In [1]: import numpy as np

In [2]: import numpy.linalg as la

In [3]: np.set_printoptions(precision=2, suppress=True, linewidth=140, floatmode="fixed")

In [4]: def rd(a):
   ...:     return np.round(a, 2) + 0
   ...: 

In [5]: M = np.load("case8.npy")

In [6]: rd(M)
Out[6]: 
array([[ 0.57,  2.43, -0.25, -1.41, -0.60, -0.60],
       [ 0.00,  0.88,  2.09,  0.90,  1.49, -0.92],
       [ 1.28, -0.17,  0.75, -1.22,  1.05,  2.04],
       [ 1.85, -0.91,  1.18,  0.01, -1.64, -0.82],
       [ 1.70,  0.77, -1.26,  1.90,  0.39,  0.39],
       [ 0.85, -0.93, -1.02, -1.04,  1.58, -1.67]])

In [7]: rd(la.norm(M, axis=0))
Out[7]: array([3.00, 3.00, 3.00, 3.00, 3.00, 3.00])

In [8]: O, Rm = la.qr(M)

In [9]: rd(O @ Rm)
Out[9]: 
array([[ 0.57,  2.43, -0.25, -1.41, -0.60, -0.60],
       [ 0.00,  0.88,  2.09,  0.90,  1.49, -0.92],
       [ 1.28, -0.17,  0.75, -1.22,  1.05,  2.04],
       [ 1.85, -0.91,  1.18,  0.01, -1.64, -0.82],
       [ 1.70,  0.77, -1.26,  1.90,  0.39,  0.39],
       [ 0.85, -0.93, -1.02, -1.04,  1.58, -1.67]])

In [10]: abs(Rm[0, 0]), rd(la.norm(M[:, 0]))
Out[10]: (np.float64(3.0), np.float64(3.0))

In [11]: O.shape, Rm.shape
Out[11]: ((6, 6), (6, 6))

In [12]: np.allclose(Rm.T @ Rm, M.T @ M)
Out[12]: True

In [13]: rd(Rm)
Out[13]: 
array([[-3.00,  0.00,  0.00,  0.00,  0.00,  0.00],
       [ 0.00, -3.00,  0.00,  0.00,  0.00,  0.00],
       [ 0.00,  0.00, -3.00,  0.00,  0.00,  0.00],
       [ 0.00,  0.00,  0.00, -3.00,  0.00,  0.00],
       [ 0.00,  0.00,  0.00,  0.00, -3.00,  0.00],
       [ 0.00,  0.00,  0.00,  0.00,  0.00, -3.00]])

In [14]: K = np.loadtxt("test5.csv", delimiter=",")

In [15]: K
Out[15]: 
array([[ 6.00, 11.00,  6.00,  6.00, 10.00,  8.00,  6.00,  9.00],
       [-2.00,  3.00, -2.00, -2.00,  2.00,  0.00, -2.00,  1.00],
       [ 7.00, 12.00,  7.00,  7.00, 11.00,  9.00,  7.00, 10.00],
       [ 6.00, 11.00,  6.00,  6.00, 10.00,  8.00,  6.00,  9.00],
       [-9.00, -4.00, -9.00, -9.00, -5.00, -7.00, -9.00, -6.00],
       [ 3.00,  8.00,  3.00,  3.00,  7.00,  5.00,  3.00,  6.00],
       [-1.00,  4.00, -1.00, -1.00,  3.00,  1.00, -1.00,  2.00],
       [-3.00,  2.00, -3.00, -3.00,  1.00, -1.00, -3.00,  0.00],
       [-4.00,  1.00, -4.00, -4.00,  0.00, -2.00, -4.00, -1.00],
       [ 0.00,  5.00,  0.00,  0.00,  4.00,  2.00,  0.00,  3.00],
       [-1.00,  4.00, -1.00, -1.00,  3.00,  1.00, -1.00,  2.00]])

In [16]: # null space of dimension 6

In [17]: la.lstsq(K[:-1].T, K[-1])[2]
Out[17]: np.int32(2)

In [18]: np.abs(np.diag(la.qr(K)[1])) > 1e-9
Out[18]: array([ True,  True, False, False, False, False, False, False])

In [19]: J = np.load("a.npy")

In [20]: J
Out[20]: 
array([[ 0,  0, 11, 18,  0,  0,  2,  0,  0],
       [ 2,  0, 11,  3,  0,  0,  0,  0, 17],
       [ 0,  0,  1,  2,  0,  0,  0,  0, 18],
       [ 0,  0,  7, 14,  0,  1,  0,  0, 10],
       [ 0,  0,  0, 12,  0,  5,  8,  0,  0],
       [ 1,  0, 19, 11,  4,  0,  0,  0, 15],
       [ 4,  1, 19,  8,  4,  0,  0,  0, 10],
       [ 0,  0, 15, 16,  0,  0,  0,  0,  0],
       [ 0,  0, 13, 17,  0,  0,  0,  0,  9],
       [ 0,  0, 20, 24,  0,  0,  0,  0,  0],
       [ 7,  4, 23,  6,  8,  0,  0,  0, 10],
       [ 0,  0,  1,  5,  0,  0,  3,  0,  1],
       [ 0,  0,  4,  8,  0,  0,  1,  0,  3],
       [ 6,  3, 26,  9, 10,  0,  0,  1, 12],
       [ 0,  0,  0,  9,  0,  5, 10,  0,  0],
       [ 0,  0,  2,  0,  0,  0,  0,  0, 21],
       [ 2,  0,  5,  9,  0,  0,  7,  0,  0],
       [ 0,  0, 18, 13,  2,  0,  0,  0, 12],
       [ 0,  0,  0, 12,  0, 11, 10,  0,  6],
       [ 8,  5, 16,  2,  2,  0,  0,  0,  3],
       [ 0,  0,  0,  1,  0,  3,  0,  0, 16],
       [ 0,  0, 14, 24,  0,  2,  0,  0,  5],
       [ 0,  0,  0, 11,  0,  7,  2,  0, 14]])

In [21]: theta = np.radians(180)

In [22]: Rm = np.eye(9)

In [23]: Rm[1, 1] = Rm[4, 4] = np.cos(theta)

In [24]: Rm[1, 4], Rm[4, 1] = -np.sin(theta), np.sin(theta)

In [25]: rd(Rm)
Out[25]: 
array([[ 1.00,  0.00,  0.00,  0.00,  0.00,  0.00,  0.00,  0.00,  0.00],
       [ 0.00, -1.00,  0.00,  0.00,  0.00,  0.00,  0.00,  0.00,  0.00],
       [ 0.00,  0.00,  1.00,  0.00,  0.00,  0.00,  0.00,  0.00,  0.00],
       [ 0.00,  0.00,  0.00,  1.00,  0.00,  0.00,  0.00,  0.00,  0.00],
       [ 0.00,  0.00,  0.00,  0.00, -1.00,  0.00,  0.00,  0.00,  0.00],
       [ 0.00,  0.00,  0.00,  0.00,  0.00,  1.00,  0.00,  0.00,  0.00],
       [ 0.00,  0.00,  0.00,  0.00,  0.00,  0.00,  1.00,  0.00,  0.00],
       [ 0.00,  0.00,  0.00,  0.00,  0.00,  0.00,  0.00,  1.00,  0.00],
       [ 0.00,  0.00,  0.00,  0.00,  0.00,  0.00,  0.00,  0.00,  1.00]])

In [26]: B = J @ Rm.T

In [27]: rd(la.svd(J, compute_uv=False)), rd(la.svd(B, compute_uv=False))
Out[27]: 
(array([86.62, 39.51, 34.17, 17.83,  7.48,  6.39,  5.10,  1.44,  0.66]),
 array([86.62, 39.51, 34.17, 17.83,  7.48,  6.39,  5.10,  1.44,  0.66]))

In [28]: rd(la.det(Rm)), np.trace(Rm)
Out[28]: (np.float64(1.0), np.float64(5.0))
